$ python3 -q
>>> import numpy as np
>>> from numpy import linalg as LA
>>> np.set_printoptions(precision=4, suppress=True, linewidth=120)
>>> def rd(a):
...     return np.round(a, 4) + 0
... 
>>> data = np.load("mat.npy")
>>> rd(data)
array([[ 0.2636,  0.7364,  0.5727, -0.2455],
       [ 0.7364,  0.2636, -0.5727,  0.2455],
       [ 0.5727, -0.5727,  0.5545,  0.1909],
       [-0.2455,  0.2455,  0.1909,  0.9182]])
>>> rd(LA.eigvalsh(data).min())
np.float64(-1.0)
>>> def softmax(z):
...     e = np.exp(z - z.max(axis=-1, keepdims=True))
...     return e / e.sum(axis=-1, keepdims=True)
... 
>>> rd(softmax(data[2] + 5))
array([0.3353, 0.1066, 0.3292, 0.2289])
>>> rd(softmax(data[2]))
array([0.3353, 0.1066, 0.3292, 0.2289])
>>> rd(softmax(data).sum(axis=1))
array([1., 1., 1., 1.])
>>> rd(softmax(10 * data[2]))
array([0.5389, 0.    , 0.4493, 0.0118])
>>> S = data @ data.T / np.sqrt(4)
>>> softmax(S).round(6).argmax(axis=1)
array([0, 1, 2, 3])
>>> rd(softmax(S))
array([[0.3547, 0.2151, 0.2151, 0.2151],
       [0.2151, 0.3547, 0.2151, 0.2151],
       [0.2151, 0.2151, 0.3547, 0.2151],
       [0.2151, 0.2151, 0.2151, 0.3547]])
>>> rd(softmax(S + np.triu(np.full(S.shape, -np.inf), 1)))
array([[1.    , 0.    , 0.    , 0.    ],
       [0.3775, 0.6225, 0.    , 0.    ],
       [0.2741, 0.2741, 0.4519, 0.    ],
       [0.2151, 0.2151, 0.2151, 0.3547]])
>>> vals, evecs = LA.eigh(data)
>>> x = np.array([-2, 3, 0, -2])
>>> rd(LA.eigvalsh(data[1:, 1:]))
array([-0.2636,  1.    ,  1.    ])
>>> rd(x @ data @ x)
np.float64(-6.6455)
>>> rd(np.abs(data).sum(axis=1).max()), np.abs(vals).max()
(np.float64(1.8909), np.float64(1.0))
>>> rd(x @ data @ x / (x @ x)), vals[0], vals[-1]
(np.float64(-0.3909), np.float64(-1.0), np.float64(1.0))
>>> M2 = np.array([[2, 3, -1, 1], [-3, -3, -1, -1], [-2, -1, 1, 1]])
>>> m1 = M2.T @ M2
>>> m1
array([[17, 17, -1,  3],
       [17, 19, -1,  5],
       [-1, -1,  3,  1],
       [ 3,  5,  1,  3]])
>>> # symmetric
>>> (m1 - m1.T) / 2
array([[0., 0., 0., 0.],
       [0., 0., 0., 0.],
       [0., 0., 0., 0.],
       [0., 0., 0., 0.]])
>>> LA.matrix_power(m1, 3)
array([[21138, 22682, -1174,  5302],
       [22682, 24354, -1246,  5710],
       [-1174, -1246,   102,  -266],
       [ 5302,  5710,  -266,  1362]])
>>> (m1 + m1.T) / 2
array([[17., 17., -1.,  3.],
       [17., 19., -1.,  5.],
       [-1., -1.,  3.,  1.],
       [ 3.,  5.,  1.,  3.]])
>>> rd(np.sort(np.abs(LA.eigvals(m1))))
array([ 0.    ,  1.9413,  4.    , 36.0587])
>>> np.allclose(m1, m1.T)
True
>>> m1 @ m1
array([[588, 628, -34, 144],
       [628, 676, -34, 160],
       [-34, -34,  12,  -2],
       [144, 160,  -2,  44]])
>>> np.trace(m1)
np.int64(42)
>>> np.allclose(m1 @ m1.T, m1.T @ m1)
True
>>> rd(LA.det(m1))
np.float64(0.0)
>>> rd(data[:, 0] @ data[:, 1])
np.float64(0.0)
>>> rd(LA.pinv(data))
array([[ 0.2636,  0.7364,  0.5727, -0.2455],
       [ 0.7364,  0.2636, -0.5727,  0.2455],
       [ 0.5727, -0.5727,  0.5545,  0.1909],
       [-0.2455,  0.2455,  0.1909,  0.9182]])
>>> rd(data.T @ data)
array([[1., 0., 0., 0.],
       [0., 1., 0., 0.],
       [0., 0., 1., 0.],
       [0., 0., 0., 1.]])
>>> rd(LA.norm(data, axis=0))
array([1., 1., 1., 1.])
>>> np.argsort(-LA.norm(m1, axis=0).round(6), kind="stable")[:3]
array([1, 0, 3])
>>> LA.matrix_rank(m1, rtol=0.1)
np.int64(2)
>>> J = np.loadtxt("m.csv", delimiter=",")
>>> J
array([[-3.5813,  2.6801, -2.2341],
       [-4.6891,  1.7017,  0.3409],
       [-0.6399,  1.142 ,  4.8256],
       [-4.56  ,  0.6141, -1.9568],
       [ 2.1666,  3.4628,  2.8836],
       [-4.9595, -0.4935,  0.4   ],
       [ 2.5636,  4.2504,  0.6019],
       [ 3.6429,  3.4149,  0.2604],
       [ 0.6326, -2.5444,  4.2574],
       [ 2.5123,  0.6658,  4.2714],
       [-2.972 ,  3.5931, -1.8047],
       [-4.017 ,  2.2333,  1.9687],
       [ 0.8857,  4.8158,  1.0117],
       [ 4.9559, -0.4859, -0.4505],
       [-4.1528,  0.3421, -2.7636],
       [ 0.2851, -0.28  ,  4.984 ],
       [-3.2307, -3.4739,  1.5796],
       [ 0.5641,  4.6858,  1.6508],
       [ 0.8466, -4.202 , -2.5741],
       [-4.0598, -0.8879, -2.7802],
       [-4.7784,  0.9812, -1.0971],
       [-1.4876, -3.6561, -3.0692]])
>>> gram = np.cov(J, rowvar=False)
>>> rd(np.polyfit(J[:, 1], J[:, 2], 1))
array([0.1422, 0.3485])
>>> rd(J.std(axis=0))
array([3.0612, 2.6398, 2.5558])
>>> np.argwhere(np.triu(np.abs(np.corrcoef(J.T)) > 0.8, 1))
array([], shape=(0, 2), dtype=int64)
>>> x = np.array([-1, 0, -3])
>>> target = J @ x
>>> rd(LA.pinv(J) @ J)
array([[1., 0., 0.],
       [0., 1., 0.],
       [0., 0., 1.]])
>>> try:
...     LA.solve(J, target)
... except LA.LinAlgError as e:
...     print("failed:", e)
... 
failed: Last 2 dimensions of the array must be square
>>> rng = np.random.default_rng(369945)
>>> target = target + 0.1 * rng.normal(size=22)
>>> rd(target)
array([ 10.2671,   3.7187, -13.7466,  10.3309, -10.6616,   3.6162,  -4.2329,  -4.4186, -13.4767, -15.4066,   8.3937,
        -1.9902,  -3.9036,  -3.4083,  12.223 , -15.4584,  -1.4173,  -5.6022,   6.9966,  12.228 ,   8.2944,  10.5762])
>>> coef, *_ = LA.lstsq(J, target)
>>> rd(J.T @ (target - J @ coef))
array([0., 0., 0.])
>>> coef.round()
array([-1.,  0., -3.])
>>> rd(softmax(10 * J[12]))
array([0., 1., 0.])
>>> S = J @ J.T / np.sqrt(3)
>>> rd(softmax(S)[12] @ J)
array([1.1675, 4.574 , 1.2579])
>>> softmax(S).round(6).argmax(axis=1)
array([ 0,  1,  2,  3,  4,  5,  6,  7,  8,  9, 10, 11, 12, 13, 14, 15, 16, 17, 18, 19, 20, 21])
>>> W0 = np.loadtxt("run16.csv", delimiter=",")
>>> W0
array([[ 0.5272, -1.5698, -1.5831],
       [ 0.2902, -0.7543, -0.7995],
       [ 0.5157, -1.5711, -1.5696],
       [ 1.6816, -5.0101, -5.0136],
       [-0.1376,  0.4906,  0.497 ],
       [ 0.1464, -0.4494, -0.4562],
       [ 1.0123, -3.1138, -3.0828],
       [ 1.3937, -4.2162, -4.176 ],
       [ 0.0089,  0.0528,  0.0402],
       [-0.7448,  2.1798,  2.1793],
       [-0.5248,  1.4559,  1.4307]])
>>> labels = W0[:, 2] > np.median(W0[:, 2])
>>> u = W0[labels].mean(axis=0) - W0[~labels].mean(axis=0)
>>> labels.astype(int)
array([0, 0, 0, 0, 1, 1, 0, 0, 1, 1, 1])
>>> ((W0 - W0.mean(axis=0)) @ u > 0).astype(int)
array([0, 1, 0, 0, 1, 1, 0, 0, 1, 1, 1])
>>> np.argsort(-np.abs(u).round(6), kind="stable")
array([1, 2, 0])
>>> M2 = np.c_[W0[:, :2] @ np.array([[3, 5], [8, 0]]), np.array([2, 1, 3, 2, 3, 1, 2, 3, 0, 0, 0])]
>>> rd(M2)
array([[-10.9768,   2.636 ,   2.    ],
       [ -5.1638,   1.451 ,   1.    ],
       [-11.0217,   2.5785,   3.    ],
       [-35.036 ,   8.408 ,   2.    ],
       [  3.512 ,  -0.688 ,   3.    ],
       [ -3.156 ,   0.732 ,   1.    ],
       [-21.8735,   5.0615,   2.    ],
       [-29.5485,   6.9685,   3.    ],
       [  0.4491,   0.0445,   0.    ],
       [ 15.204 ,  -3.724 ,   0.    ],
       [ 10.0728,  -2.624 ,   0.    ]])
>>> rd(LA.norm(M2 - W0 @ LA.lstsq(W0, M2)[0], axis=0))
array([0.    , 0.    , 4.5395])
>>> LA.matrix_rank(np.c_[W0, M2])
np.int64(4)
>>> rd(LA.lstsq(W0, M2[:, 0])[0])
array([3., 8., 0.])
>>> hat = W0 @ LA.solve(W0.T @ W0, W0.T)
>>> rd(np.trace(hat))
np.float64(3.0)
>>> rd(np.diag(hat))
array([0.1174, 0.5257, 0.0659, 0.474 , 0.2137, 0.0302, 0.2969, 0.405 , 0.1225, 0.1233, 0.6253])
>>> np.allclose(hat @ hat, hat)
True
>>> rd(LA.eigvalsh(hat))
array([0., 0., 0., 0., 0., 0., 0., 0., 1., 1., 1.])
>>> M = np.load("x.npy")
>>> M
array([[ 20,  21, -27],
       [  9,  12, -13],
       [ 23,  21, -30],
       [  7,   3,  -8]])
>>> np.abs(M).max()
np.int64(30)
>>> np.count_nonzero(M)
np.int64(12)
>>> M - M[0]
array([[  0,   0,   0],
       [-11,  -9,  14],
       [  3,   0,  -3],
       [-13, -18,  19]])
>>> M[:, 3]
Traceback (most recent call last):
  File "<python-input-83>", line 1, in <module>
    M[:, 3]
    ~^^^^^^
IndexError: index 3 is out of bounds for axis 1 with size 3
>>> LA.matrix_rank(M)
np.int64(2)
>>> M.sum(axis=1)
array([14,  8, 14,  2])
>>> rd(LA.norm(M))
np.float64(62.8967)
>>> rd(LA.svd(M, compute_uv=False))
array([62.7644,  4.0786,  0.    ])
